$ ipython --no-banner

In [1]: import numpy as np

In [2]: np.set_printoptions(suppress=True, linewidth=100)

In [3]: tidy = lambda a: np.round(a, 4) + 0

In [4]: m1 = np.loadtxt("run5.csv", delimiter=",")

In [5]: print(m1)
[[7. 0. 4. 3.]
 [4. 1. 3. 3.]
 [0. 4. 0. 3.]
 [4. 1. 3. 3.]
 [1. 2. 2. 3.]
 [0. 3. 1. 3.]
 [0. 3. 1. 3.]
 [7. 0. 4. 3.]
 [1. 2. 2. 3.]
 [0. 3. 1. 3.]
 [4. 1. 3. 3.]
 [0. 3. 1. 3.]
 [4. 1. 3. 3.]
 [0. 4. 0. 3.]
 [0. 4. 0. 3.]
 [0. 3. 1. 3.]
 [4. 1. 3. 3.]
 [0. 3. 1. 3.]
 [0. 4. 0. 3.]]

In [6]: rank = np.linalg.matrix_rank(m1)

In [7]: print(rank)
3

In [8]: ns = np.linalg.svd(m1)[2][rank:].T

In [9]: print([int(np.linalg.matrix_rank(m1[:i])) for i in range(1, len(m1) + 1)])
[1, 2, 3, 3, 3, 3, 3, 3, 3, 3, 3, 3, 3, 3, 3, 3, 3, 3, 3]

In [10]: print(ns.shape)
(4, 1)

In [11]: print(np.linalg.matrix_rank(m1.T @ m1), np.linalg.matrix_rank(m1 @ m1.T))
3 3

In [12]: print([int(np.linalg.matrix_rank(np.delete(m1, i, axis=0))) for i in range(19)])
[3, 3, 3, 3, 3, 3, 3, 3, 3, 3, 3, 3, 3, 3, 3, 3, 3, 3, 3]

In [13]: J = np.array([[5, 5, 3, -7], [5, 10, 17, 2], [3, 17, 41, 21], [-7, 2, 21, 26]])

In [14]: U, s, vt = np.linalg.svd(m1)

In [15]: vecs = vt[:(s > 1e-8).sum()]

In [16]: rng = np.random.default_rng(84588)

In [17]: x = m1[13] + 2 * m1[17] + rng.integers(2) * np.eye(4)[2]

In [18]: print(x)
[ 0. 10.  3.  9.]

In [19]: print(tidy(vecs.T @ vecs))
[[ 1.      0.      0.      0.    ]
 [ 0.      0.7353 -0.2647  0.3529]
 [ 0.     -0.2647  0.7353  0.3529]
 [ 0.      0.3529  0.3529  0.5294]]

In [20]: U, s, vt = np.linalg.svd(J)

In [21]: print(np.argmax(s[:-1] / (s[1:] + 1e-6)) + 1)
2

In [22]: M2 = U[:, :2] @ np.diag(s[:2]) @ vt[:2]

In [23]: print(tidy(np.linalg.norm(J - M2) / np.linalg.norm(J)))
0.0

In [24]: print(tidy(np.abs(J - M2).max()))
0.0

In [25]: print(tidy(M2))
[[ 5.  5.  3. -7.]
 [ 5. 10. 17.  2.]
 [ 3. 17. 41. 21.]
 [-7.  2. 21. 26.]]

In [26]: print(np.linalg.matrix_rank(J, rtol=0.05))
2

In [27]: print(tidy(np.linalg.norm(J - M2, 2)), tidy(s[2]))
0.0 0.0

In [28]: M2 = J / np.linalg.norm(J, axis=1, keepdims=True)

In [29]: C2 = M2 @ M2.T

In [30]: print(tidy(C2[1]))
[0.5271 1.     0.9187 0.5634]

In [31]: print(tidy(np.degrees(np.arccos(np.clip(C2[1, 2], -1, 1)))))
23.2625

In [32]: print(tidy(np.linalg.norm(M2, axis=1)))
[1. 1. 1. 1.]

In [33]: w, vecs = np.linalg.eigh(J)

In [34]: print(np.abs(vecs[:, -1]).round(6).argmax())
2

In [35]: print(w.sum(), np.trace(J))
82.0 82

In [36]: print((w > 1e-8).sum(), (w < -1e-8).sum())
2 0

In [37]: A = np.loadtxt("case3.csv", delimiter=",")

In [38]: print(A)
[[-2.9546 -3.3252  2.1032 -0.8872  0.0537]
 [-0.6062 -0.4125 -3.0232 -3.6174  1.4958]
 [-3.1984  1.5752 -0.8852  0.0213 -3.3919]
 [-2.1103  1.753  -1.5424 -3.0815  2.3663]
 [-2.231   0.2604 -3.6959  1.7347  1.8128]
 [ 2.5554 -0.3011  3.084  -1.1393  2.7514]
 [ 0.6741 -3.2993  2.2304  0.3115 -2.9306]
 [ 0.6327 -1.1322  1.5473 -4.444  -1.0839]
 [ 4.6758 -0.6781  0.3895  0.3839  1.5422]
 [ 2.3816  0.9149 -2.273  -2.6335 -2.5277]
 [-2.0218  0.4953  2.8203 -3.5273  0.521 ]
 [ 2.648   3.792  -0.6175 -0.2681  1.7764]
 [-4.039  -2.1374  1.0307 -0.6935 -1.6047]
 [-3.0579  0.1866 -0.9709 -3.6241 -1.2402]
 [ 1.2771  0.9983  4.7124 -0.3809  0.1443]
 [-1.103  -4.4792 -1.2061  1.2787 -0.7939]
 [ 0.7075 -1.7846 -3.5035  2.6622  1.3974]
 [ 2.0327 -2.7978 -3.3659  1.3074 -0.0483]]

In [39]: print(tidy(np.linalg.norm(A, axis=0)))
[10.3885  9.039  10.4971  9.5556  7.6732]

In [40]: print(np.linalg.norm(A, axis=1).argmax())
17

In [41]: print(tidy(np.linalg.norm(A, axis=1)))
[5. 5. 5. 5. 5. 5. 5. 5. 5. 5. 5. 5. 5. 5. 5. 5. 5. 5.]

In [42]: print(tidy(np.linalg.norm(A, 2)))
11.4997

In [43]: x = np.array([0, 1, 1, 2, 2])

In [44]: y = A @ x

In [45]: print(tidy(np.linalg.pinv(A) @ A))
[[1. 0. 0. 0. 0.]
 [0. 1. 0. 0. 0.]
 [0. 0. 1. 0. 0.]
 [0. 0. 0. 1. 0.]
 [0. 0. 0. 0. 1.]]

In [46]: print(tidy(np.linalg.lstsq(A, y)[0]))
[0. 1. 1. 2. 2.]

In [47]: print(tidy(np.linalg.solve(A.T @ A, A.T @ y)))
[0. 1. 1. 2. 2.]

In [48]: y = y + 0.3 * rng.normal(size=18)

In [49]: print(tidy(y))
[ -3.1885  -7.9335  -6.6494  -1.4061   3.1022   5.5941  -6.3635 -10.3916   3.6082 -12.3136  -2.5088
   6.3425  -5.9575 -10.3706   4.8947  -5.4733   2.8175  -3.5279]

In [50]: c, *_ = np.linalg.lstsq(A, y)

In [51]: print([round(float(np.linalg.norm(np.linalg.solve(A.T @ A + lam * np.eye(5), A.T @ y))), 2) for lam in (0, 1, 10, 100)])
[3.19, 3.14, 2.75, 1.31]

In [52]: print(tidy(A.T @ (y - A @ c)))
[0. 0. 0. 0. 0.]

In [53]: print(tidy(c))
[0.0245 1.0324 1.023  2.0049 2.0139]

In [54]: print(c.round())
[0. 1. 1. 2. 2.]

In [55]: O, R = np.linalg.qr(A)

In [56]: print(np.allclose(R.T @ R, A.T @ A))
True

In [57]: print(tidy(O @ R))
[[-2.9546 -3.3252  2.1032 -0.8872  0.0537]
 [-0.6062 -0.4125 -3.0232 -3.6174  1.4958]
 [-3.1984  1.5752 -0.8852  0.0213 -3.3919]
 [-2.1103  1.753  -1.5424 -3.0815  2.3663]
 [-2.231   0.2604 -3.6959  1.7347  1.8128]
 [ 2.5554 -0.3011  3.084  -1.1393  2.7514]
 [ 0.6741 -3.2993  2.2304  0.3115 -2.9306]
 [ 0.6327 -1.1322  1.5473 -4.444  -1.0839]
 [ 4.6758 -0.6781  0.3895  0.3839  1.5422]
 [ 2.3816  0.9149 -2.273  -2.6335 -2.5277]
 [-2.0218  0.4953  2.8203 -3.5273  0.521 ]
 [ 2.648   3.792  -0.6175 -0.2681  1.7764]
 [-4.039  -2.1374  1.0307 -0.6935 -1.6047]
 [-3.0579  0.1866 -0.9709 -3.6241 -1.2402]
 [ 1.2771  0.9983  4.7124 -0.3809  0.1443]
 [-1.103  -4.4792 -1.2061  1.2787 -0.7939]
 [ 0.7075 -1.7846 -3.5035  2.6622  1.3974]
 [ 2.0327 -2.7978 -3.3659  1.3074 -0.0483]]

In [58]: print(O.shape, R.shape)
(18, 5) (5, 5)

In [59]: def softmax(z):
    ...:     e = np.exp(z - z.max(axis=-1, keepdims=True))
    ...:     return e / e.sum(axis=-1, keepdims=True)
    ...: 

In [60]: print(tidy(softmax(A).sum(axis=1)))
[1. 1. 1. 1. 1. 1. 1. 1. 1. 1. 1. 1. 1. 1. 1. 1. 1. 1.]

In [61]: print(tidy(softmax(A[1] + -1)))
[0.0949 0.1152 0.0085 0.0047 0.7767]

In [62]: print(tidy(softmax(10 * A[1])))
[0. 0. 0. 0. 1.]

In [63]: print(tidy(softmax(A[1])))
[0.0949 0.1152 0.0085 0.0047 0.7767]

In [64]: S = A @ A.T / np.sqrt(5)

In [65]: print(softmax(S).round(6).argmax(axis=1))
[ 0  1  2  3  4  5  6  7  8  9 10 11 12 13 14 15 16 17]

In [66]: print(tidy(softmax(S)[1] @ A))
[-0.7766 -0.2042 -2.8495 -3.5632  1.5231]
